$ ipython --no-banner

In [1]: import numpy as np

In [2]: np.set_printoptions(precision=2, suppress=True, linewidth=200, floatmode="fixed")

In [3]: rd = lambda a: np.round(a, 2) + 0

In [4]: m1 = np.load("x.npy")

In [5]: m1
Out[5]: 
array([[5.00, 1.00, 1.00, 1.00, 1.00, 1.00, 1.00, 1.00],
       [1.00, 5.00, 1.00, 1.00, 1.00, 1.00, 1.00, 1.00],
       [1.00, 1.00, 5.00, 1.00, 1.00, 1.00, 1.00, 1.00],
       [1.00, 1.00, 1.00, 5.00, 1.00, 1.00, 1.00, 1.00],
       [1.00, 1.00, 1.00, 1.00, 5.00, 1.00, 1.00, 1.00],
       [1.00, 1.00, 1.00, 1.00, 1.00, 5.00, 1.00, 1.00],
       [1.00, 1.00, 1.00, 1.00, 1.00, 1.00, 5.00, 1.00],
       [1.00, 1.00, 1.00, 1.00, 1.00, 1.00, 1.00, 5.00]])

In [6]: u = np.array([-9, 2])

In [7]: print(np.polyval(u, m1[7]))
[ -7.00  -7.00  -7.00  -7.00  -7.00  -7.00  -7.00 -43.00]

In [8]: print(np.convolve(m1[7], u))
[ -9.00  -7.00  -7.00  -7.00  -7.00  -7.00  -7.00 -43.00  10.00]

In [9]: rd(np.linalg.matrix_power(m1, 3))
Out[9]: 
array([[272.00, 208.00, 208.00, 208.00, 208.00, 208.00, 208.00, 208.00],
       [208.00, 272.00, 208.00, 208.00, 208.00, 208.00, 208.00, 208.00],
       [208.00, 208.00, 272.00, 208.00, 208.00, 208.00, 208.00, 208.00],
       [208.00, 208.00, 208.00, 272.00, 208.00, 208.00, 208.00, 208.00],
       [208.00, 208.00, 208.00, 208.00, 272.00, 208.00, 208.00, 208.00],
       [208.00, 208.00, 208.00, 208.00, 208.00, 272.00, 208.00, 208.00],
       [208.00, 208.00, 208.00, 208.00, 208.00, 208.00, 272.00, 208.00],
       [208.00, 208.00, 208.00, 208.00, 208.00, 208.00, 208.00, 272.00]])

In [10]: print(rd(np.sort(np.abs(np.linalg.eigvals(m1)))))
[ 4.00  4.00  4.00  4.00  4.00  4.00  4.00 12.00]

In [11]: rd(np.abs(np.linalg.eigvals(m1)).max())
Out[11]: np.float64(12.0)

In [12]: np.allclose(m1, m1.T)
Out[12]: True

In [13]: low = np.linalg.cholesky(m1)

In [14]: np.linalg.eigvalsh(m1).min() > 0
Out[14]: np.True_

In [15]: m1 / np.sqrt(np.outer(np.diag(m1), np.diag(m1)))
Out[15]: 
array([[1.00, 0.20, 0.20, 0.20, 0.20, 0.20, 0.20, 0.20],
       [0.20, 1.00, 0.20, 0.20, 0.20, 0.20, 0.20, 0.20],
       [0.20, 0.20, 1.00, 0.20, 0.20, 0.20, 0.20, 0.20],
       [0.20, 0.20, 0.20, 1.00, 0.20, 0.20, 0.20, 0.20],
       [0.20, 0.20, 0.20, 0.20, 1.00, 0.20, 0.20, 0.20],
       [0.20, 0.20, 0.20, 0.20, 0.20, 1.00, 0.20, 0.20],
       [0.20, 0.20, 0.20, 0.20, 0.20, 0.20, 1.00, 0.20],
       [0.20, 0.20, 0.20, 0.20, 0.20, 0.20, 0.20, 1.00]])

In [16]: vec = np.array([3, 5, 2, -4, 4, 1, 5, -3])

In [17]: y = m1 @ vec

In [18]: y
Out[18]: array([25.00, 33.00, 21.00, -3.00, 29.00, 17.00, 33.00,  1.00])

In [19]: rd(np.linalg.solve(m1, m1[:, 4]))
Out[19]: array([0.00, 0.00, 0.00, 0.00, 1.00, 0.00, 0.00, 0.00])

In [20]: u, r1 = m1[7], m1[5]

In [21]: u @ u
Out[21]: np.float64(32.0)

In [22]: p = (u @ r1) / (u @ u) * u

In [23]: print(np.outer(u, r1))
[[ 1.00  1.00  1.00  1.00  1.00  5.00  1.00  1.00]
 [ 1.00  1.00  1.00  1.00  1.00  5.00  1.00  1.00]
 [ 1.00  1.00  1.00  1.00  1.00  5.00  1.00  1.00]
 [ 1.00  1.00  1.00  1.00  1.00  5.00  1.00  1.00]
 [ 1.00  1.00  1.00  1.00  1.00  5.00  1.00  1.00]
 [ 1.00  1.00  1.00  1.00  1.00  5.00  1.00  1.00]
 [ 1.00  1.00  1.00  1.00  1.00  5.00  1.00  1.00]
 [ 5.00  5.00  5.00  5.00  5.00 25.00  5.00  5.00]]

In [24]: r1 - p
Out[24]: array([ 0.50,  0.50,  0.50,  0.50,  0.50,  4.50,  0.50, -1.50])

In [25]: (r1 - p) @ u
Out[25]: np.float64(0.0)

In [26]: rd(np.linalg.norm(u + r1) ** 2 + np.linalg.norm(u - r1) ** 2)
Out[26]: np.float64(128.0)

In [27]: p
Out[27]: array([0.50, 0.50, 0.50, 0.50, 0.50, 0.50, 0.50, 2.50])
